In [1]: import numpy as np

In [2]: np.set_printoptions(suppress=True, linewidth=200)

In [3]: rd = lambda a: np.round(a, 3) + 0

In [4]: data = np.loadtxt("mat.csv", delimiter=",")

In [5]: print(data)
[[ 0.02 -3.    4.   -1.    5.   -1.    1.   -4.   -1.   -4.    1.  ]
 [ 2.   -4.98 -4.   -2.    0.    2.    5.    0.   -4.   -5.   -4.  ]
 [-5.   -4.   -4.98  1.   -5.    2.   -1.   -5.   -2.   -2.    2.  ]
 [ 5.   -1.    4.    4.02  5.   -4.    0.    4.   -5.   -1.    1.  ]
 [ 2.    2.   -3.    4.    0.02 -1.   -3.    3.    5.    5.    2.  ]
 [-5.    1.    1.    3.    1.   -1.98  5.   -1.   -4.   -4.   -5.  ]
 [-2.    1.    0.    2.    2.    4.   -0.98 -1.    4.    4.    5.  ]
 [ 2.    0.    3.   -1.   -4.   -4.    3.    2.02  1.   -4.    5.  ]
 [ 0.   -2.   -1.   -4.   -3.   -5.   -2.    0.    2.02  3.    5.  ]
 [-2.    0.    3.    3.    3.    3.    3.    4.    0.    3.02 -2.  ]
 [ 0.   -3.    4.   -1.    5.   -1.    1.   -4.   -1.   -4.    1.02]]

In [6]: rng = np.random.default_rng(25240)

In [7]: M2 = data + rng.integers(-2, 3, (11, 10)) @ rng.integers(-2, 3, (10, 11))

In [8]: print(rd(M2))
[[  1.02  -4.     6.    -5.    -1.     0.     4.   -10.    -4.    -5.     5.  ]
 [  4.     2.02 -14.     8.   -11.    -1.     3.     4.    -7.   -11.   -12.  ]
 [ -8.    -7.   -10.98  -3.     9.    -1.     0.    11.    -2.     1.    -4.  ]
 [  4.     4.     3.    13.02 -11.    -4.    -1.     4.    -8.    -4.    -2.  ]
 [ -1.    10.    -7.    18.    -3.98  -5.   -12.     3.    11.     1.   -10.  ]
 [ -6.     3.    -7.    19.    -2.    -2.98   8.    -1.     2.   -13.   -13.  ]
 [ -2.    -5.     6.     5.    -2.    -2.    -5.98   4.     8.    10.     6.  ]
 [ 12.     0.   -10.     9.     2.     1.     6.     1.02  -8.   -12.    14.  ]
 [ -3.   -10.     3.     1.    -3.   -18.     3.    -1.     6.02   4.     7.  ]
 [  8.    -3.     1.     8.     5.     9.    -5.    13.    -5.     5.02   6.  ]
 [ -4.     6.    11.     0.    -1.    -5.    -3.   -18.     8.    -7.    -6.98]]

In [9]: print(np.abs(M2 - data).sum(axis=1))
[32. 66. 59. 42. 68. 57. 46. 74. 46. 60. 69.]

In [10]: print(rd(np.linalg.svd(M2 - data, compute_uv=False)))
[42.143 35.616 27.881 20.893 19.406 15.226  7.489  3.822  2.129  1.01   0.   ]
